% python3 -q
>>> import numpy as np
>>> np.set_printoptions(suppress=True, linewidth=200)
>>> M2 = np.array([[0.1], [-0.5], [1.2], [-0.6]])
>>> W2 = np.array([[0.4, -0.8, 0.9]])
>>> M = M2 @ W2
>>> M.round(3)
array([[ 0.04, -0.08,  0.09],
       [-0.2 ,  0.4 , -0.45],
       [ 0.48, -0.96,  1.08],
       [-0.24,  0.48, -0.54]])
>>> # rank 1
>>> np.argsort(-np.linalg.norm(M, axis=0).round(6), kind="stable")[:3]
array([2, 1, 0])
>>> round(float(np.linalg.norm(M, 2) / np.linalg.norm(M)), 3)
1.0
>>> np.linalg.matrix_rank(M, rtol=0.1)
np.int64(1)
>>> r0 = np.array([1, 1, 1])
>>> np.round(np.polyval(r0, M[0]), 3)
array([1.042, 0.926, 1.098])
>>> np.round(np.cross(M[0, :3], M[3, :3]), 3) + 0
array([0., 0., 0.])
>>> Uu, sv, Vt = np.linalg.svd(M)
>>> sv.round(3) + 0
array([1.821, 0.   , 0.   ])
>>> np.argmax(sv[:-1] / (sv[1:] + 1e-6)) + 1
np.int64(1)
>>> M2 = Uu[:, :1] @ np.diag(sv[:1]) @ Vt[:1]
>>> round(np.linalg.norm(M - M2, 2), 3), round(sv[1], 3)
(np.float64(0.0), np.float64(0.0))
>>> rk = np.linalg.matrix_rank(M)
>>> rk
np.int64(1)
>>> null = np.linalg.svd(M)[2][rk:].T
>>> [int(np.linalg.matrix_rank(M[:, :j + 1])) for j in range(3)]
[1, 1, 1]
>>> [int(np.linalg.matrix_rank(np.delete(M, i, axis=0))) for i in range(4)]
[1, 1, 1, 1]
>>> [int(np.linalg.matrix_rank(M[:i])) for i in range(1, len(M) + 1)]
[1, 1, 1, 1]
>>> np.round(M @ null, 3) + 0
array([[0., 0.],
       [0., 0.],
       [0., 0.],
       [0., 0.]])
>>> data = np.load("sample8.npy")
>>> data
array([[ 0.,  0.,  0., -1., -1.],
       [ 0.,  0.,  0.,  1.,  0.],
       [ 0.,  0.,  0.,  1., -3.],
       [-1.,  1.,  1.,  0.,  0.],
       [-1.,  0., -3.,  0.,  0.]])
>>> # rows and columns are dependent
>>> np.allclose(data[:-1].T @ np.linalg.lstsq(data[:-1].T, data[-1])[0], data[-1])
False
>>> np.abs(np.diag(np.linalg.qr(data)[1])) > 1e-9
array([ True,  True, False,  True,  True])
>>> round(np.trace(np.linalg.pinv(data) @ data), 3)
np.float64(4.0)
>>> rk = np.linalg.matrix_rank(data)
>>> rk
np.int64(4)
>>> null = np.linalg.svd(data)[2][rk:].T
>>> [int(np.linalg.matrix_rank(data[:, :j + 1])) for j in range(5)]
[1, 2, 2, 3, 4]
>>> np.linalg.matrix_rank(data.T @ data), np.linalg.matrix_rank(data @ data.T)
(np.int64(4), np.int64(4))
>>> Uu, sv, Vt = np.linalg.svd(data)
>>> sv.round(3) + 0
array([3.245, 3.245, 1.571, 1.571, 0.   ])
>>> M2 = Uu[:, :4] @ np.diag(sv[:4]) @ Vt[:4]
>>> round(float(np.linalg.norm(data - M2) / np.linalg.norm(data)), 3)
0.0
>>> np.linalg.matrix_rank(M2)
np.int64(4)
>>> np.linalg.matrix_rank(data, rtol=0.05)
np.int64(4)
>>> round(float(np.linalg.norm(data - M2, 2)), 3), np.round(sv[4], 3)
(0.0, np.float64(0.0))
>>> np.round(np.abs(data - M2).max(), 3)
np.float64(0.0)
>>> np.round(np.linalg.det(2 * data), 3), round(np.linalg.det(data), 3)
(np.float64(0.0), np.float64(0.0))
>>> np.einsum("ii->", data)
np.float64(0.0)
>>> np.round(np.poly(data), 3) + 0
array([  1.,   0., -13.,   0.,  26.,   0.])
>>> np.round(np.linalg.eigvals(data), 3) + 0
array([-3.245, -1.571,  3.245,  0.   ,  1.571])
>>> np.einsum("ij,ji->", data, data)
np.float64(26.0)
>>> W0 = np.array([[4.0, 3.0, 0.0, 0.0],
...     [3.0, 0.0, 3.0, 0.0],
...     [0.0, 3.0, 4.0, 3.0],
...     [0.0, 0.0, 3.0, -5.0]])
>>> W0
array([[ 4.,  3.,  0.,  0.],
       [ 3.,  0.,  3.,  0.],
       [ 0.,  3.,  4.,  3.],
       [ 0.,  0.,  3., -5.]])
>>> vec = np.array([0, 0, 2, 2])
>>> rhs = W0 @ vec
>>> rhs
array([ 0.,  6., 14., -4.])
>>> np.round(np.linalg.solve(W0, rhs + W0[:, 1]), 3)
array([0., 1., 2., 2.])
>>> np.round(np.linalg.solve(W0, W0[:, 0]), 3)
array([ 1.,  0.,  0., -0.])
>>> np.round(np.linalg.solve(W0, rhs), 3)
array([0., 0., 2., 2.])
